$ python -q
>>> import numpy as np
>>> np.set_printoptions(precision=1, suppress=True, linewidth=160, floatmode="fixed")
>>> mat = np.load("dump.npy")
>>> mat
array([[-1.0, -0.1,  0.0, -2.1],
       [-0.3,  1.6, -0.1, -0.9],
       [ 0.6,  1.2, -2.1,  1.3],
       [-0.2,  0.0, -1.5, -0.6],
       [-0.2, -0.4,  1.6, -0.6],
       [ 1.4,  0.1, -0.9,  2.9],
       [ 1.9,  0.4,  2.0,  3.5],
       [-1.1,  1.5,  0.3, -2.3],
       [ 0.1, -0.5, -0.9,  0.3],
       [ 0.3,  1.4, -0.2,  0.3],
       [ 0.7, -0.4,  0.3,  1.7],
       [-0.8, -2.1,  0.0, -1.3],
       [ 0.1, -0.7,  0.3, -0.2],
       [ 1.0,  0.8,  0.9,  2.1],
       [-2.4,  0.4, -1.0, -4.5],
       [-0.3,  1.4,  0.3, -0.9],
       [ 0.7,  1.4, -1.6,  1.2],
       [-0.2, -0.8,  0.1, -0.3],
       [ 0.1, -0.2,  1.4,  0.2],
       [ 0.6, -0.5,  1.0,  0.9],
       [-2.9, -0.5,  1.6, -5.9],
       [-0.5, -0.1, -0.9, -1.1],
       [-1.6,  0.4, -0.7, -3.2],
       [-0.4, -0.1, -0.3, -0.1]])
>>> d = np.linalg.norm(mat[:, None] - mat[None], axis=-1)
>>> np.linalg.norm(mat, axis=1)
array([2.3, 1.9, 2.8, 1.6, 1.8, 3.3, 4.5, 3.0, 1.1, 1.5, 1.9, 2.6, 0.8, 2.6, 5.2, 1.7, 2.5, 0.9, 1.4, 1.6, 6.8, 1.5, 3.7, 0.5])
>>> np.linalg.matrix_rank(d ** 2)
np.int64(6)
>>> d.shape
(24, 24)
>>> d[:5, :5]
array([[0.0, 2.2, 4.5, 2.3, 2.4],
       [2.2, 0.0, 3.1, 2.1, 2.6],
       [4.5, 3.1, 0.0, 2.5, 4.5],
       [2.3, 2.1, 2.5, 0.0, 3.1],
       [2.4, 2.6, 4.5, 3.1, 0.0]])
>>> (d + 1e9 * np.eye(24)).round(6).argmin(axis=1)
array([21, 15, 16, 21, 18, 10, 13, 15, 23,  1, 19, 17, 17, 10, 22,  1,  2, 12,  4, 18, 14,  3,  0, 17])
>>> d[4]
array([2.4, 2.6, 4.5, 3.1, 0.0, 4.6, 4.7, 3.0, 2.7, 2.7, 2.8, 2.5, 1.4, 3.3, 5.2, 2.2, 4.2, 1.6, 0.9, 1.8, 5.9, 2.6, 3.8, 2.0])
>>> M = np.loadtxt("run17.csv", delimiter=",")
>>> M
array([[0.0, 3.0, 3.0],
       [0.0, 0.0, 2.0],
       [0.0, 0.0, 0.0]])
>>> M2 = np.array([[-3, -3], [-1, 1], [-3, 3]])
>>> np.einsum("ik,kj->ij", M, M2)
array([[-12.0,  12.0],
       [ -6.0,   6.0],
       [  0.0,   0.0]])
>>> np.linalg.matrix_rank(np.vstack([M, M2.T]))
np.int64(3)
>>> P = np.triu(np.array([[-2, 0, -1], [-1, 0, 0], [-1, 1, 0]]), 1) + np.eye(3)
>>> M2 = P @ M @ np.linalg.inv(P)
>>> P @ M - M @ P
array([[0.0, 0.0, 0.0],
       [0.0, 0.0, 0.0],
       [0.0, 0.0, 0.0]])
>>> np.linalg.matrix_rank(M2)
np.int64(2)
>>> M2 = np.array([[2, 1, 0, 2], [-2, 1, 3, -1], [-3, 1, 1, -2], [-1, -1, -3, 1]])
>>> Z = np.array([[-3, 0], [-1, -2]])
>>> arr = np.block([[M2, np.zeros((4, 2))], [np.zeros((2, 4)), Z]])
>>> arr
array([[ 2.0,  1.0,  0.0,  2.0,  0.0,  0.0],
       [-2.0,  1.0,  3.0, -1.0,  0.0,  0.0],
       [-3.0,  1.0,  1.0, -2.0,  0.0,  0.0],
       [-1.0, -1.0, -3.0,  1.0,  0.0,  0.0],
       [ 0.0,  0.0,  0.0,  0.0, -3.0,  0.0],
       [ 0.0,  0.0,  0.0,  0.0, -1.0, -2.0]])
>>> M2 = np.linalg.inv(arr)
>>> np.allclose(M2, arr.T)
False
>>> round(float(np.linalg.slogdet(arr)[0]), 1)
-1.0
>>> np.round(arr @ M2, 1) + 0
array([[1.0, 0.0, 0.0, 0.0, 0.0, 0.0],
       [0.0, 1.0, 0.0, 0.0, 0.0, 0.0],
       [0.0, 0.0, 1.0, 0.0, 0.0, 0.0],
       [0.0, 0.0, 0.0, 1.0, 0.0, 0.0],
       [0.0, 0.0, 0.0, 0.0, 1.0, 0.0],
       [0.0, 0.0, 0.0, 0.0, 0.0, 1.0]])
>>> np.round(np.linalg.inv(M2), 1) + 0
array([[ 2.0,  1.0,  0.0,  2.0,  0.0,  0.0],
       [-2.0,  1.0,  3.0, -1.0,  0.0,  0.0],
       [-3.0,  1.0,  1.0, -2.0,  0.0,  0.0],
       [-1.0, -1.0, -3.0,  1.0,  0.0,  0.0],
       [ 0.0,  0.0,  0.0,  0.0, -3.0,  0.0],
       [ 0.0,  0.0,  0.0,  0.0, -1.0, -2.0]])
>>> M2.round(1) + 0
array([[ 0.0, -0.3,  0.0, -0.3,  0.0,  0.0],
       [ 0.6, -0.4,  0.7, -0.1,  0.0,  0.0],
       [-0.1,  0.4, -0.3,  0.0,  0.0,  0.0],
       [ 0.2,  0.5, -0.3,  0.4,  0.0,  0.0],
       [ 0.0,  0.0,  0.0,  0.0, -0.3,  0.0],
       [ 0.0,  0.0,  0.0,  0.0,  0.2, -0.5]])
>>> rng = np.random.default_rng(546782)
>>> z = rng.permutation(6)
>>> M2 = arr[:, z] * rng.choice([-1, 1], 6)
>>> M2
array([[-0.0, -0.0, -2.0, -1.0, -2.0,  0.0],
       [-0.0, -0.0,  1.0, -1.0,  2.0,  3.0],
       [-0.0, -0.0,  2.0, -1.0,  3.0,  1.0],
       [-0.0, -0.0, -1.0,  1.0,  1.0, -3.0],
       [-0.0,  3.0, -0.0, -0.0, -0.0,  0.0],
       [ 2.0,  1.0, -0.0, -0.0, -0.0,  0.0]])
>>> U, _, Vh = np.linalg.svd(arr.T @ M2)
>>> z
array([5, 4, 3, 1, 0, 2])
>>> np.round(U @ Vh, 1) + 0
array([[ 0.0,  0.0,  0.0,  0.0, -1.0,  0.0],
       [ 0.0,  0.0,  0.0, -1.0,  0.0,  0.0],
       [ 0.0,  0.0,  0.0,  0.0,  0.0,  1.0],
       [ 0.0,  0.0, -1.0,  0.0,  0.0,  0.0],
       [ 0.0, -1.0,  0.0,  0.0,  0.0,  0.0],
       [-1.0,  0.0,  0.0,  0.0,  0.0,  0.0]])
>>> E = np.load("m.npy")
>>> E
array([[0, 1, 0, 1, 0],
       [1, 0, 0, 0, 0],
       [0, 0, 0, 0, 1],
       [1, 0, 0, 0, 0],
       [0, 0, 1, 0, 0]])
>>> # 2 blocks once reordered
>>> evals, V = np.linalg.eigh(E)
>>> x = np.array([-3, -5, 5, -1, -8])
>>> V * np.maximum(evals, 0) @ V.T
array([[0.7, 0.5, 0.0, 0.5, 0.0],
       [0.5, 0.4, 0.0, 0.4, 0.0],
       [0.0, 0.0, 0.5, 0.0, 0.5],
       [0.5, 0.4, 0.0, 0.4, 0.0],
       [0.0, 0.0, 0.5, 0.0, 0.5]])
>>> np.round(V * np.abs(evals) @ V.T, 1) + 0
array([[1.4, 0.0, 0.0, 0.0, 0.0],
       [0.0, 0.7, 0.0, 0.7, 0.0],
       [0.0, 0.0, 1.0, 0.0, 0.0],
       [0.0, 0.7, 0.0, 0.7, 0.0],
       [0.0, 0.0, 0.0, 0.0, 1.0]])
>>> np.linalg.eigvalsh(E[1:, 1:])
array([-1.0,  0.0,  0.0,  1.0])
>>> round(x @ E @ x / (x @ x), 1), np.round(evals[0], 1), round(float(evals[-1]), 1)
(np.float64(-0.4), np.float64(-1.4), 1.4)
>>> J = np.loadtxt("data.csv", delimiter=",")
>>> J.round(1) + 0
array([[-3.2,  3.2,  0.2,  1.3,  0.1, -1.8],
       [-0.8, -0.3, -4.1, -0.4, -2.7, -0.1],
       [ 3.2,  2.7,  0.0, -1.6, -0.9, -2.1],
       [-0.8,  0.2, -1.9, -2.8,  3.6, -0.3],
       [-0.3,  2.5,  0.4, -1.4, -0.8,  4.0],
       [ 1.9,  1.2, -2.0,  3.3,  1.9,  1.1]])
>>> z = rng.permutation(6)
>>> z
array([5, 0, 2, 1, 3, 4])
>>> M2 = J[z][:, z]
>>> np.allclose(M2, J)
False
>>> np.sort(np.abs(np.linalg.eigvals(M2)))
array([5.0, 5.0, 5.0, 5.0, 5.0, 5.0])
>>> round(float(np.trace(M2)), 1)
-6.0
>>> x = np.array([3, 0, 0, 3, 0, 3])
>>> target = J @ x
>>> target
array([-10.8,  -3.9,  -1.7, -11.6,   6.9,  18.9])
>>> np.round(np.linalg.solve(J, 3 * target), 1) + 0
array([9.0, 0.0, 0.0, 9.0, 0.0, 9.0])
>>> np.round(np.linalg.solve(J, J[:, 1]), 1) + 0
array([0.0, 1.0, 0.0, 0.0, 0.0, 0.0])
>>> M2 = np.linalg.inv(J)
>>> round(float(np.linalg.slogdet(J)[0]), 1)
-1.0
>>> round(np.linalg.cond(J), 1)
np.float64(1.0)
>>> np.allclose(M2, J.T)
False
>>> (np.abs(M2) > 1e-9).astype(int)
array([[1, 1, 1, 1, 1, 1],
       [1, 1, 1, 1, 1, 1],
       [1, 1, 1, 1, 1, 1],
       [1, 1, 1, 1, 1, 1],
       [1, 1, 1, 1, 1, 1],
       [1, 1, 1, 1, 1, 1]])
>>> M2.round(1) + 0
array([[-0.1,  0.0,  0.1,  0.0,  0.0,  0.1],
       [ 0.1,  0.0,  0.1,  0.0,  0.1,  0.0],
       [ 0.0, -0.2,  0.0, -0.1,  0.0, -0.1],
       [ 0.1,  0.0, -0.1, -0.1, -0.1,  0.1],
       [ 0.0, -0.1,  0.0,  0.1,  0.0,  0.1],
       [-0.1,  0.0, -0.1,  0.0,  0.2,  0.0]])
>>> np.round(J @ M2, 1) + 0
array([[1.0, 0.0, 0.0, 0.0, 0.0, 0.0],
       [0.0, 1.0, 0.0, 0.0, 0.0, 0.0],
       [0.0, 0.0, 1.0, 0.0, 0.0, 0.0],
       [0.0, 0.0, 0.0, 1.0, 0.0, 0.0],
       [0.0, 0.0, 0.0, 0.0, 1.0, 0.0],
       [0.0, 0.0, 0.0, 0.0, 0.0, 1.0]])
>>> m1 = np.vander(np.arange(5) - 2, 4, increasing=True)
>>> m1
array([[ 1, -2,  4, -8],
       [ 1, -1,  1, -1],
       [ 1,  0,  0,  0],
       [ 1,  1,  1,  1],
       [ 1,  2,  4,  8]])
>>> M2 = m1 / np.sqrt((m1 ** 2).mean(axis=1, keepdims=True))
>>> M2[2]
array([2.0, 0.0, 0.0, 0.0])
>>> m1 - m1.mean(axis=1, keepdims=True)
array([[ 2.2, -0.8,  5.2, -6.8],
       [ 1.0, -1.0,  1.0, -1.0],
       [ 0.8, -0.2, -0.2, -0.2],
       [ 0.0,  0.0,  0.0,  0.0],
       [-2.8, -1.8,  0.2,  4.2]])
>>> M2 = np.array([[-3, 8, -7], [9, -6, 2], [-5, -7, -7], [5, 1, -7], [4, -9, -6]])
>>> M2.T @ E.T
array([[14, -3,  4, -3, -5],
       [-5,  8, -9,  8, -7],
       [-5, -7, -6, -7, -7]])
>>> np.einsum("ij,ij->i", E, E)
array([2, 1, 1, 1, 1])
>>> np.einsum("ik,kj->ij", E, M2)
array([[14, -5, -5],
       [-3,  8, -7],
       [ 4, -9, -6],
       [-3,  8, -7],
       [-5, -7, -7]])
>>> np.einsum("ij->j", E)
array([2, 1, 1, 1, 1])
>>> r0 = np.array([3, -1, -1, 2])
>>> v = np.array([-1, -9, -8])
>>> data = r0[:, None] + v[None, :]
>>> data
array([[  2,  -6,  -5],
       [ -2, -10,  -9],
       [ -2, -10,  -9],
       [  1,  -7,  -6]])
>>> r = np.linalg.matrix_rank(data)
>>> r
np.int64(2)
>>> ns = np.linalg.svd(data)[2][r:].T
>>> [int(np.linalg.matrix_rank(data[:, :j + 1])) for j in range(3)]
[1, 2, 2]
>>> np.round(data @ ns, 1) + 0
array([[0.0],
       [0.0],
       [0.0],
       [0.0]])
>>> [int(np.linalg.matrix_rank(data[:i])) for i in range(1, len(data) + 1)]
[1, 2, 2, 2]
>>> ns[:, 0] / ns[np.abs(ns[:, 0]).round(6).argmax(), 0]
array([-0.1, -0.9,  1.0])
>>> ns.shape
(3, 1)
>>> np.round(ns @ ns.T, 1) + 0
array([[ 0.0,  0.1, -0.1],
       [ 0.1,  0.4, -0.5],
       [-0.1, -0.5,  0.6]])
>>> T = np.stack([data, -2 * data, data[::-1]])
>>> np.linalg.matrix_rank(T.reshape(3, -1))
np.int64(2)
>>> np.einsum("bij,cij->bc", T, T)
array([[  521, -1042,   518],
       [-1042,  2084, -1036],
       [  518, -1036,   521]])
>>> np.linalg.norm(T, axis=(1, 2))
array([22.8, 45.7, 22.8])
>>> (T @ data.T).shape
(3, 4, 4)
>>> data @ np.linalg.pinv(data) @ data
array([[  2.0,  -6.0,  -5.0],
       [ -2.0, -10.0,  -9.0],
       [ -2.0, -10.0,  -9.0],
       [  1.0,  -7.0,  -6.0]])
>>> round(np.trace(np.linalg.pinv(data) @ data), 1)
np.float64(2.0)
>>> U, sigma, Vh = np.linalg.svd(data)
>>> V = Vh[:(sigma > 1e-8).sum()]
>>> x = data[2] + -1 * data[0] + rng.integers(2) * np.eye(3)[1]
>>> x
array([-4.0, -3.0, -4.0])
>>> np.diag(V.T @ V)
array([1.0, 0.6, 0.4])
>>> round(np.linalg.norm(x - V.T @ V @ x), 1)
np.float64(0.7)
>>> np.allclose(V.T @ V @ x, x)
False
>>> np.linalg.matrix_rank(np.vstack([data, x]))
np.int64(3)
>>> U, sigma, Vh = np.linalg.svd(data)
>>> np.argmax(sigma[:-1] / (sigma[1:] + 1e-6)) + 1
np.int64(2)
>>> sigma.round(1) + 0
array([22.6,  3.4,  0.0])
>>> M2 = U[:, :2] @ np.diag(sigma[:2]) @ Vh[:2]
>>> M2
array([[  2.0,  -6.0,  -5.0],
       [ -2.0, -10.0,  -9.0],
       [ -2.0, -10.0,  -9.0],
       [  1.0,  -7.0,  -6.0]])
>>> round(float(np.linalg.norm(data - M2, 2)), 1), np.round(sigma[2], 1)
(0.0, np.float64(0.0))
>>> M2 = np.array([[1, 1], [1, -1]])
>>> K = np.kron(M2, np.kron(M2, M2))[rng.permutation(8)][:3]
>>> K
array([[ 1, -1, -1,  1, -1,  1,  1, -1],
       [ 1, -1,  1, -1,  1, -1,  1, -1],
       [ 1, -1,  1, -1, -1,  1, -1,  1]])
>>> def softmax(z):
...     e = np.exp(z - z.max(axis=-1, keepdims=True))
...     return e / e.sum(axis=-1, keepdims=True)
... 
>>> np.round(softmax(10 * K[1]), 1) + 0
array([0.2, 0.0, 0.2, 0.0, 0.2, 0.0, 0.2, 0.0])
>>> S = K @ K.T / np.sqrt(8)
>>> softmax(S)[1] @ K
array([ 1.0, -1.0,  0.9, -0.9,  0.8, -0.8,  0.9, -0.9])
>>> softmax(S + np.triu(np.full(S.shape, -np.inf), 1))
array([[1.0, 0.0, 0.0],
       [0.1, 0.9, 0.0],
       [0.1, 0.1, 0.9]])
